% ipython --no-banner

In [1]: import numpy as np

In [2]: import numpy.linalg as la

In [3]: np.set_printoptions(precision=4, suppress=True, linewidth=100)

In [4]: def tidy(a):
   ...:     return np.round(a, 4) + 0
   ...: 

In [5]: K = np.load("case17.npy")

In [6]: K
Out[6]: 
array([[-14.8597,   8.6885,   3.2055],
       [-13.9374,   7.9504,   2.9849],
       [-11.4977,   6.0764,   2.3785],
       [ -0.1088,  -0.0891,   1.6084],
       [ -3.3511,  -4.3997,  10.7935],
       [ -3.5053,  -4.7521,  11.2988],
       [ -4.8675,  -8.6954,  16.3409],
       [ -5.3674, -10.6202,  18.5363],
       [ -6.5746, -17.0197,  25.1464],
       [ -6.9399, -19.7512,  27.7486],
       [ -6.9553, -19.8791,  27.868 ],
       [ -7.07  , -20.8718,  28.788 ],
       [ -7.2453, -22.5455,  30.3139]])

In [7]: x0 = np.array([-3, 3, -3])

In [8]: target = K @ x0

In [9]: beta, lr = np.zeros(3), 1 / la.norm(K, 2) ** 2

In [10]: for i in range(4):
    ...:     beta -= lr * K.T @ (K @ beta - target)
    ...:     if i % 1 == 0: print(i, round(la.norm(K @ beta - target), 4))
    ...: 
0 91.062
1 81.6019
2 73.1291
3 65.5411

In [11]: tidy(beta)
Out[11]: array([-0.3659,  2.5748, -2.5959])

In [12]: cov = np.cov(K, rowvar=False)

In [13]: tidy(la.eigvalsh(cov)[::-1])
Out[13]: array([255.1527,  18.2421,   0.3488])

In [14]: cov.shape
Out[14]: (3, 3)

In [15]: np.argsort(-K.std(axis=0).round(6), kind="stable")
Out[15]: array([1, 2, 0])

In [16]: tidy(np.corrcoef(K.T))
Out[16]: 
array([[ 1.    , -0.4058,  0.218 ],
       [-0.4058,  1.    , -0.9773],
       [ 0.218 , -0.9773,  1.    ]])

In [17]: tidy(cov)
Out[17]: 
array([[  17.5405,  -19.3902,   10.2505],
       [ -19.3902,  130.1702, -125.1748],
       [  10.2505, -125.1748,  126.0329]])

In [18]: labels = K[:, 0] > np.median(K[:, 0])

In [19]: r0 = K[labels].mean(axis=0) - K[~labels].mean(axis=0)

In [20]: tidy((((K - K.mean(axis=0)) @ r0 > 0) == labels).mean())
Out[20]: np.float64(0.6154)

In [21]: tidy(r0)
Out[21]: array([ 5.824 ,  1.0229, -3.6584])

In [22]: ((K - K.mean(axis=0)) @ r0 > 0).astype(int)
Out[22]: array([1, 1, 1, 1, 1, 1, 1, 0, 0, 0, 0, 0, 0])

In [23]: F = np.load("data.npy")

In [24]: F
Out[24]: 
array([[ 1., -4., -4.,  0., -4., -4.],
       [-4.,  1.,  4.,  0.,  4.,  4.],
       [-4.,  4.,  1.,  0.,  4.,  4.],
       [ 0.,  0.,  0., -3.,  0.,  0.],
       [-4.,  4.,  4.,  0.,  1.,  4.],
       [-4.,  4.,  4.,  0.,  4.,  1.]])

In [25]: # symmetric

In [26]: Q, R = la.qr(F)

In [27]: tidy(R)
Out[27]: 
array([[-8.0623,  6.9459,  6.9459,  0.    ,  6.9459,  6.9459],
       [ 0.    ,  4.0931,  1.8943,  0.    ,  1.8943,  1.8943],
       [ 0.    ,  0.    ,  3.6284,  0.    ,  1.148 ,  1.148 ],
       [ 0.    ,  0.    ,  0.    , -3.    ,  0.    ,  0.    ],
       [ 0.    ,  0.    ,  0.    ,  0.    ,  3.442 ,  0.8273],
       [ 0.    ,  0.    ,  0.    ,  0.    ,  0.    , -3.3411]])

In [28]: Q.shape, R.shape
Out[28]: ((6, 6), (6, 6))

In [29]: tidy(np.abs(np.diag(R)))
Out[29]: array([8.0623, 4.0931, 3.6284, 3.    , 3.442 , 3.3411])

In [30]: tidy(np.trace(Q @ Q.T))
Out[30]: np.float64(6.0)

In [31]: tidy(Q.T @ Q)
Out[31]: 
array([[1., 0., 0., 0., 0., 0.],
       [0., 1., 0., 0., 0., 0.],
       [0., 0., 1., 0., 0., 0.],
       [0., 0., 0., 1., 0., 0.],
       [0., 0., 0., 0., 1., 0.],
       [0., 0., 0., 0., 0., 1.]])

In [32]: tidy(abs(R[0, 0])), tidy(la.norm(F[:, 0]))
Out[32]: (np.float64(8.0623), np.float64(8.0623))
